$ python -q
>>> import numpy as np
>>> np.set_printoptions(precision=4, suppress=True, linewidth=120, sign=" ")
>>> def tidy(a):
...     return np.round(a, 4) + 0
... 
>>> F = np.loadtxt("m.csv", delimiter=",")
>>> F
array([[-3.,  0.,  0.,  0.,  0.,  0.,  0.,  0.,  0.,  0.,  0.,  0.,  0.],
       [-2.,  3.,  0.,  0.,  0.,  0.,  0.,  0.,  0.,  0.,  0.,  0.,  0.],
       [-1.,  0.,  1.,  0.,  0.,  0.,  0.,  0.,  0.,  0.,  0.,  0.,  0.],
       [ 0.,  0., -3.,  0.,  0.,  0.,  0.,  0.,  0.,  0.,  0.,  0.,  0.],
       [ 2.,  3.,  0., -1.,  2.,  0.,  0.,  0.,  0.,  0.,  0.,  0.,  0.],
       [ 3., -2.,  1.,  2., -3.,  0.,  0.,  0.,  0.,  0.,  0.,  0.,  0.],
       [-3.,  2.,  3.,  1., -3.,  0., -2.,  0.,  0.,  0.,  0.,  0.,  0.],
       [-3.,  0.,  1.,  2., -1.,  0.,  3.,  0.,  0.,  0.,  0.,  0.,  0.],
       [ 3., -3.,  0., -3.,  0., -2., -2.,  0.,  1.,  0.,  0.,  0.,  0.],
       [ 1.,  3., -2., -1., -3.,  0.,  2., -1., -2.,  0.,  0.,  0.,  0.],
       [ 3.,  3., -2., -1., -2.,  3.,  3.,  0.,  2.,  1., -3.,  0.,  0.],
       [ 1., -3.,  1., -2.,  1., -1., -2.,  3., -1., -3.,  0., -1.,  0.],
       [-3., -1., -3.,  1., -1.,  0.,  3., -3.,  2., -2., -3., -3.,  0.]])
>>> np.linalg.lstsq(F[:-1].T, F[-1])[2]
np.int32(10)
>>> np.unique(F.round(6), axis=0).shape
(13, 13)
>>> np.allclose(F[:-1].T @ np.linalg.lstsq(F[:-1].T, F[-1])[0], F[-1])
False
>>> tidy(np.sort(np.linalg.eigvals(F)))
array([-3., -3., -2., -1.,  0.,  0.,  0.,  0.,  0.,  1.,  1.,  2.,  3.])
>>> [int(np.linalg.matrix_rank(np.linalg.matrix_power(F, p))) for p in range(1, 14)]
[11, 10, 9, 8, 8, 8, 8, 8, 8, 8, 8, 8, 8]
>>> np.prod(np.diag(F)), tidy(np.linalg.det(F))
(np.float64(0.0), np.float64(0.0))
>>> np.allclose(F, F.T)
False
>>> th = np.radians(43)
>>> r_ = np.eye(13)
>>> r_[12, 12] = r_[1, 1] = np.cos(th)
>>> r_[12, 1], r_[1, 12] = -np.sin(th), np.sin(th)
>>> out = F @ r_.T
>>> tidy(np.linalg.svd(F, compute_uv=False)), tidy(np.linalg.svd(out, compute_uv=False))
(array([ 10.9992,   9.1866,   7.8175,   6.2573,   4.567 ,   4.1605,   3.7105,   2.6535,   2.476 ,   1.1172,   0.027 ,
         0.    ,   0.    ]), array([ 10.9992,   9.1866,   7.8175,   6.2573,   4.567 ,   4.1605,   3.7105,   2.6535,   2.476 ,   1.1172,   0.027 ,
         0.    ,   0.    ]))
>>> np.allclose(F @ F.T, out @ out.T)
True
>>> A = np.load("dump.npy")
>>> A
array([[-1.5, -0.2, -0.1, -1. , -0.7, -1.2,  0.4,  1.4,  0. , -0.4, -0.8,  2.2,  1.4],
       [ 1.4,  1.1,  1.7, -0.9,  0.1,  0.5, -1.2, -1.5,  0.1, -0.3, -1.6, -1.2,  1.3],
       [-2.2,  1.4, -0.5,  0.3,  1.4, -0.5, -0.4, -0.9,  0.4, -0.4,  1. ,  1.2, -0.4],
       [-1.5, -2. , -7. ,  7. ,  6. ,  1.5,  7.5, -9.5, -6. ,  3.5, -4. , -2.5,  4. ],
       [-1.3,  0.9, -0.3, -0.3,  1.3,  0.7,  1.2,  0.3,  0.4, -0.8, -0.6, -0.7, -0.7],
       [ 2.9, -1.2, -1. ,  1.4, -0.1, -0.3,  0.2,  2.8,  0. , -1.9,  2.2,  0.1, -1.4],
       [-1.4, -0.4,  1.1,  0.5, -0.4, -0.8, -0.1,  0.5, -0.1, -0.1, -0.6,  0.1,  0. ],
       [-0.9,  1.2,  1.3, -0.2,  0.7,  0.5, -0.8,  0.6, -0.3, -1.2, -0.2,  0.5, -0.7],
       [ 1.1, -1.1,  0.8,  0.4,  0.5, -0.8,  1. ,  0.3, -0.3, -1.2,  0. , -0.7,  1.1],
       [-0.2,  1.4,  0.3,  0.7, -0.3, -0.9,  0.3, -0.8, -1. ,  0.9, -0.7, -0.8, -1. ],
       [ 0.2,  0.5, -0.4,  0. ,  0.8,  0.8,  0.9,  0. ,  0.7,  1.5, -0.4,  0.3, -1.7],
       [ 0.8,  0.1,  1.4,  1. , -0.3, -0.7, -0.6, -0.4,  0.2, -0.6, -0.6, -0.2,  1. ],
       [-0.4, -1.3, -0.3, -3.2,  0.9,  0.4, -2. , -0.1,  0. , -0.3,  0.4,  0.7,  2.2],
       [-1. , -0.4, -1.3, -1.5,  0.5,  0.2,  1. , -0.1, -1.6, -0.5, -1.7,  1.3, -0.4],
       [ 0.9,  0.2,  1.2, -0.9, -2.1,  0.4,  0.3, -0.8, -0.4, -1.3,  0.5,  0.9,  1.2]])
>>> # row 3 dominates
>>> u, g = A[7], A[14]
>>> u @ u
np.float64(8.03)
>>> tidy(u @ g)
np.float64(0.37)
>>> p = (u @ g) / (u @ u) * u
>>> tidy((g - p) @ u)
np.float64(0.0)
>>> np.linalg.matrix_rank(np.outer(u, g))
np.int64(1)
>>> tidy(A.mean(axis=0))
array([-0.2067,  0.0133, -0.2067,  0.22  ,  0.5533, -0.0133,  0.5133, -0.5467, -0.5267, -0.2067, -0.4733,  0.08  ,
        0.3933])
>>> np.abs(A).max()
np.float64(9.5)
>>> np.unravel_index(np.abs(A).argmax(), A.shape)
(np.int64(3), np.int64(7))
>>> tidy(A.sum(axis=0))
array([-3.1,  0.2, -3.1,  3.3,  8.3, -0.2,  7.7, -8.2, -7.9, -3.1, -7.1,  1.2,  5.9])
>>> tidy(np.linalg.norm(A))
np.float64(23.5383)
>>> x0 = np.array([3, 1, 2, 5, 0, 2, 4, 0, 3, 5, 5, 0, 2])
>>> target = A @ x0
>>> tidy(target)
array([-13.9,  -6.2,  -3.9,  35. ,  -6.1,  11.4,  -5.7, -11.4,   3.5,   0.3,   9.7,   3.1, -21.4, -25.7,   0. ])
>>> rng = np.random.default_rng(607978)
>>> target = target + 0.02 * rng.normal(size=15)
>>> tidy(target)
array([-13.8726,  -6.1857,  -3.9205,  34.9828,  -6.1219,  11.4023,  -5.7267, -11.3788,   3.4689,   0.2767,   9.7137,
         3.1115, -21.4089, -25.7353,   0.007 ])
>>> c, *_ = np.linalg.lstsq(A, target)
>>> c.round()
array([ 3.,  1.,  2.,  5., -0.,  2.,  4.,  0.,  3.,  5.,  5.,  0.,  2.])
